% ipython --no-banner

In [1]: import numpy as np

In [2]: from numpy import linalg as LA

In [3]: np.set_printoptions(suppress=True, linewidth=100)

In [4]: def tidy(a):
   ...:     return np.round(a, 3) + 0
   ...: 

In [5]: J = np.load("run7.npy")

In [6]: print(J)
[[ -1.995  -1.746  -1.19    2.225   0.305   3.149   2.152]
 [  9.277   7.51    3.564  -8.901  -1.45  -14.657  -8.942]
 [  0.631  -0.231   0.063  -0.769  -0.106  -0.402  -0.164]
 [ -1.397  -1.046  -0.364   1.333   0.893   2.289   1.607]
 [ -5.461  -4.107  -2.383   5.914   1.466   9.131   5.834]
 [  4.355   3.442   1.301  -4.161  -0.431  -6.138  -4.57 ]
 [ -1.041  -1.42   -0.302   1.489   0.023   2.414   2.05 ]
 [ -8.863  -7.782  -4.066   9.111   1.674  15.004   9.831]
 [ -1.44   -1.198  -0.873   2.159  -0.196   3.365   2.421]
 [ -2.921  -2.235  -1.478   2.735   0.249   4.551   3.289]
 [ 11.308   9.462   4.585 -11.626  -2.497 -18.226 -11.342]
 [ -2.23   -1.802  -1.426   2.544   0.215   4.167   2.429]
 [ -6.14   -4.499  -3.074   6.676   1.171   9.89    6.119]
 [  0.691   0.823   0.577  -0.711   0.205  -1.962  -1.484]
 [ -2.275  -2.111  -1.333   2.536   0.48    3.719   2.994]
 [ -1.32   -0.62   -0.688   1.168  -0.293   1.845   0.791]
 [ -2.371  -1.654  -0.84    2.398   0.068   4.181   2.184]
 [  0.75    0.497   0.086  -0.765  -0.195  -1.634  -1.092]]

In [7]: hat = J @ LA.solve(J.T @ J, J.T)

In [8]: print(np.allclose(hat @ hat, hat))
True

In [9]: D = LA.norm(J[:, None] - J[None], axis=-1)

In [10]: print(np.flatnonzero(D[0] < D.mean() / 2))
[ 0  2  3  6  8  9 11 14 15 16]

In [11]: print(D.mean(axis=1).argmax())
10

In [12]: x = np.array([4, -1, 2, 1, 4, -3, 4])

In [13]: rhs = J @ x

In [14]: print(tidy(LA.pinv(J) @ J))
[[1. 0. 0. 0. 0. 0. 0.]
 [0. 1. 0. 0. 0. 0. 0.]
 [0. 0. 1. 0. 0. 0. 0.]
 [0. 0. 0. 1. 0. 0. 0.]
 [0. 0. 0. 0. 1. 0. 0.]
 [0. 0. 0. 0. 0. 1. 0.]
 [0. 0. 0. 0. 0. 0. 1.]]

In [15]: print(tidy(LA.lstsq(J, rhs)[0]))
[ 4. -1.  2.  1.  4. -3.  4.]

In [16]: rng = np.random.default_rng(4810)

In [17]: rhs = rhs + 0.3 * rng.normal(size=18)

In [18]: print(tidy(rhs))
[ -5.833  31.023   2.581  -0.734 -14.866  11.319  -0.8   -25.517  -5.783  -9.215  32.672  -9.33
 -19.873   2.855  -4.226  -8.407 -10.741   2.2  ]

In [19]: beta, *_ = LA.lstsq(J, rhs)

In [20]: print(tidy(LA.norm(rhs - J @ beta)))
0.738

In [21]: print(tidy(beta))
[ 4.411 -1.348  1.274  0.97   4.316 -3.072  3.889]

In [22]: Xc = (J - J.mean(axis=0)) / J.std(axis=0)

In [23]: print(tidy(Xc.std(axis=0)))
[1. 1. 1. 1. 1. 1. 1.]

In [24]: beta = LA.lstsq(np.delete(Xc, 5, axis=1), Xc[:, 5])[0]

In [25]: print(np.abs(beta).argmax())
3

In [26]: M = np.array([[1.0, 4.0, 0.0, 5.0, 9.0],
    ...:     [0.0, 1.0, -3.0, 0.0, 0.0],
    ...:     [0.0, 5.0, -8.0, 3.0, 4.0],
    ...:     [0.0, 8.0, -4.0, -1.0, -2.0],
    ...:     [0.0, -2.0, 5.0, 9.0, 1.0]])

In [27]: print(M)
[[ 1.  4.  0.  5.  9.]
 [ 0.  1. -3.  0.  0.]
 [ 0.  5. -8.  3.  4.]
 [ 0.  8. -4. -1. -2.]
 [ 0. -2.  5.  9.  1.]]

In [28]: O, V = LA.qr(M[:, :1])[0], LA.qr(M[:, 1:])[0]

In [29]: sv = LA.svd(O.T @ V, compute_uv=False)

In [30]: print(tidy(LA.norm(O @ O.T - V @ V.T, 2)))
1.0

In [31]: K = np.array([[4, 0, 0, 0, 0, 0],
    ...:     [0, 2, 0, 0, 0, 0],
    ...:     [0, 0, 1, 0, 0, 0],
    ...:     [0, 0, 0, 8, 0, 0],
    ...:     [0, 0, 0, 0, 9, 0],
    ...:     [0, 0, 0, 0, 0, 8]])

In [32]: print((LA.matrix_power((K != 0) + (K.T != 0) + np.eye(6), 6) > 0).astype(int))
[[1 0 0 0 0 0]
 [0 1 0 0 0 0]
 [0 0 1 0 0 0]
 [0 0 0 1 0 0]
 [0 0 0 0 1 0]
 [0 0 0 0 0 1]]

In [33]: print((K != 0).astype(int))
[[1 0 0 0 0 0]
 [0 1 0 0 0 0]
 [0 0 1 0 0 0]
 [0 0 0 1 0 0]
 [0 0 0 0 1 0]
 [0 0 0 0 0 1]]

In [34]: F = np.loadtxt("m.csv", delimiter=",")

In [35]: print(F)
[[-2. -1.  0.  1.  2.  3.  4.  5.]
 [ 6.  7.  8.  9. 10. 11. 12. 13.]
 [14. 15. 16. 17. 18. 19. 20. 21.]
 [22. 23. 24. 25. 26. 27. 28. 29.]
 [30. 31. 32. 33. 34. 35. 36. 37.]
 [38. 39. 40. 41. 42. 43. 44. 45.]
 [46. 47. 48. 49. 50. 51. 52. 53.]
 [54. 55. 56. 57. 58. 59. 60. 61.]]

In [36]: left, sv, Vh = LA.svd(F)

In [37]: print(np.argmax(sv[:-1] / (sv[1:] + 1e-6)) + 1)
2

In [38]: out = left[:, :2] @ np.diag(sv[:2]) @ Vh[:2]

In [39]: print(tidy(LA.norm(F - out) / LA.norm(F)))
0.0

In [40]: print(LA.matrix_rank(F, rtol=0.05))
1

In [41]: x = np.array([1, 0, 0, 0, 2, 0, 1, 0])

In [42]: h1 = np.maximum(F @ x, 0)

In [43]: print(np.maximum(F @ x, 0) - np.maximum(-F @ x, 0))
[  6.  38.  70. 102. 134. 166. 198. 230.]

In [44]: print(np.flatnonzero(h1 > 1e-9))
[0 1 2 3 4 5 6 7]

In [45]: print(np.maximum(F @ (3 * x), 0))
[ 18. 114. 210. 306. 402. 498. 594. 690.]

In [46]: print(F.T @ h1)
[35296. 36240. 37184. 38128. 39072. 40016. 40960. 41904.]

In [47]: rk = LA.matrix_rank(F)

In [48]: print(rk)
2

In [49]: N = LA.svd(F)[2][rk:].T

In [50]: print([int(LA.matrix_rank(F[:, :j + 1])) for j in range(8)])
[1, 2, 2, 2, 2, 2, 2, 2]

In [51]: print(N.shape)
(8, 6)

In [52]: print([int(LA.matrix_rank(F[:i])) for i in range(1, len(F) + 1)])
[1, 2, 2, 2, 2, 2, 2, 2]

In [53]: print([int(LA.matrix_rank(np.delete(F, i, axis=0))) for i in range(8)])
[2, 2, 2, 2, 2, 2, 2, 2]

In [54]: print(LA.matrix_rank(F.T @ F), LA.matrix_rank(F @ F.T))
2 2

In [55]: print(LA.cond(M) > 100)
False

In [56]: print(LA.matrix_rank(M, rtol=0.1))
4

In [57]: print(np.argsort(-LA.norm(M, axis=0).round(6), kind="stable")[:3])
[3 2 1]

In [58]: print(tidy(LA.norm(M, 2) / LA.norm(M)))
0.697

In [59]: W0 = np.loadtxt("w.csv", delimiter=",")

In [60]: print(W0)
[[0. 4. 4. 3. 0. 0. 3.]
 [0. 3. 0. 4. 0. 0. 4.]
 [0. 0. 0. 0. 0. 0. 0.]
 [0. 0. 0. 0. 5. 0. 5.]
 [0. 5. 5. 4. 0. 0. 0.]
 [0. 0. 0. 0. 0. 0. 0.]
 [0. 0. 0. 0. 4. 0. 0.]
 [0. 0. 0. 0. 0. 1. 5.]
 [0. 0. 0. 0. 0. 0. 0.]
 [0. 0. 0. 4. 3. 0. 0.]]

In [61]: # looks like rank 6

In [62]: left, sv, Vh = LA.svd(W0)

In [63]: V = Vh[:(sv > 1e-8).sum()]

In [64]: x = W0[8] + -3 * W0[7] + rng.integers(2) * np.eye(7)[3]

In [65]: print(x)
[  0.   0.   0.   1.   0.  -3. -15.]

In [66]: print(tidy(np.diag(V.T @ V)))
[0. 1. 1. 1. 1. 1. 1.]

In [67]: print(LA.matrix_rank(np.vstack([W0, x])))
6

In [68]: print(tidy(V.T @ V))
[[0. 0. 0. 0. 0. 0. 0.]
 [0. 1. 0. 0. 0. 0. 0.]
 [0. 0. 1. 0. 0. 0. 0.]
 [0. 0. 0. 1. 0. 0. 0.]
 [0. 0. 0. 0. 1. 0. 0.]
 [0. 0. 0. 0. 0. 1. 0.]
 [0. 0. 0. 0. 0. 0. 1.]]

In [69]: data = np.load("sample14.npy")

In [70]: print(data)
[[ -3  -3   2   0   0  -1   2   1]
 [  0  -3  -1   0   0  -4   4   0]
 [  1  -2  -3   1   2  -1   1   3]
 [ -1  -5  -5   1   0   2   4   0]
 [ -2  -8  -2   1   1  -1   3  -1]
 [ -2 -10   0   1   1   0   1  -1]
 [ -1 -10  -3   4  -1  -3   0  -2]
 [ -4  -9  -6   5  -4  -1   2  -5]
 [ -7 -10  -5   8  -7   0   0  -5]
 [ -4 -13  -6  10  -6   1  -1  -8]
 [ -3 -10  -5  12  -5   0   1  -5]
 [  0 -13  -8  10  -7  -3   2  -8]
 [  2 -13 -11  12  -8  -2   5 -10]
 [  0 -13 -12   9  -5  -4   5 -10]
 [  1 -15 -13  10  -8  -3   6  -9]
 [ -2 -16 -10  13  -8  -4   6  -7]
 [  0 -13 -13  13  -9  -6   6  -6]
 [ -3 -12 -15  16 -10  -7   6  -8]
 [ -3 -11 -16  17 -10  -5   5 -11]
 [  0 -10 -14  15 -11  -3   5 -14]
 [  2 -10 -14  18 -13  -3   5 -12]
 [  3 -11 -16  18 -10  -4   5 -12]
 [  5 -12 -15  21 -11  -5   5 -10]
 [  6 -12 -12  24 -10  -5   2 -13]
 [  3 -13 -15  21 -13  -3   2 -13]]

In [71]: D = LA.norm(data[:, None] - data[None], axis=-1)

In [72]: print(D[18].round(6).argsort(kind="stable")[:4])
[18 17 19 21]

In [73]: print(D.shape)
(25, 25)

In [74]: print(D.mean(axis=1).argmax())
0

In [75]: print(np.unravel_index(D.round(6).argmax(), D.shape))
(np.int64(0), np.int64(23))

In [76]: arr = np.loadtxt("arr.csv", delimiter=",")

In [77]: print(arr)
[[ -3.999  -3.967  -6.055   6.104   0.028]
 [-18.002 -17.97  -26.992  26.958   0.063]
 [  9.974  10.004  15.096 -14.972  -0.003]
 [ -6.002  -6.048  -9.005   8.926   0.106]
 [ -2.026  -1.959  -3.07    3.038   0.062]
 [ 16.007  16.03   24.068 -23.989   0.009]
 [  5.964   6.017   9.027  -9.016  -0.033]
 [  2.016   2.035   3.114  -3.048  -0.032]
 [-12.019 -12.02  -17.99   18.021   0.01 ]
 [-13.987 -14.011 -20.989  20.992  -0.017]]

In [78]: gram = np.cov(arr, rowvar=False)

In [79]: print(np.argsort(-arr.std(axis=0).round(6), kind="stable"))
[2 3 1 0 4]

In [80]: print(gram.shape)
(5, 5)

In [81]: print(tidy(np.median(arr, axis=0)))
[-3.012 -2.963 -4.562  4.571  0.01 ]

In [82]: print(tidy(np.polyfit(arr[:, 3], arr[:, 0], 1)))
[-0.667 -0.006]

In [83]: print(tidy(arr.std(axis=0)))
[10.329 10.341 15.526 15.49   0.043]

In [84]: C = np.array([[-2, -1, 2], [1, 2, 1], [-2, -2, 1]])

In [85]: m1 = np.repeat(C, 23 // 3, axis=0)

In [86]: m1 = m1 + 0.1 * rng.normal(size=m1.shape)

In [87]: print(tidy(m1))
[[-1.963 -1.028  2.103]
 [-1.891 -1.009  1.996]
 [-1.872 -1.087  2.123]
 [-1.86  -1.019  2.117]
 [-2.08  -1.044  1.87 ]
 [-1.94  -0.853  1.936]
 [-2.007 -1.056  2.053]
 [ 1.11   1.979  1.084]
 [ 0.928  2.03   0.923]
 [ 0.989  2.262  1.129]
 [ 1.015  2.165  1.023]
 [ 0.95   1.983  1.074]
 [ 0.959  1.93   1.05 ]
 [ 0.923  1.889  0.966]
 [-2.01  -1.945  1.063]
 [-2.013 -1.932  1.067]
 [-2.159 -2.054  0.988]
 [-1.94  -1.893  1.042]
 [-2.077 -1.934  1.107]
 [-1.971 -1.922  0.985]
 [-2.002 -1.809  0.903]]

In [88]: r0 = np.array([2, 1, -2])

In [89]: print(tidy(np.polyval(r0, m1[7])))
[1.576 7.808 1.433]
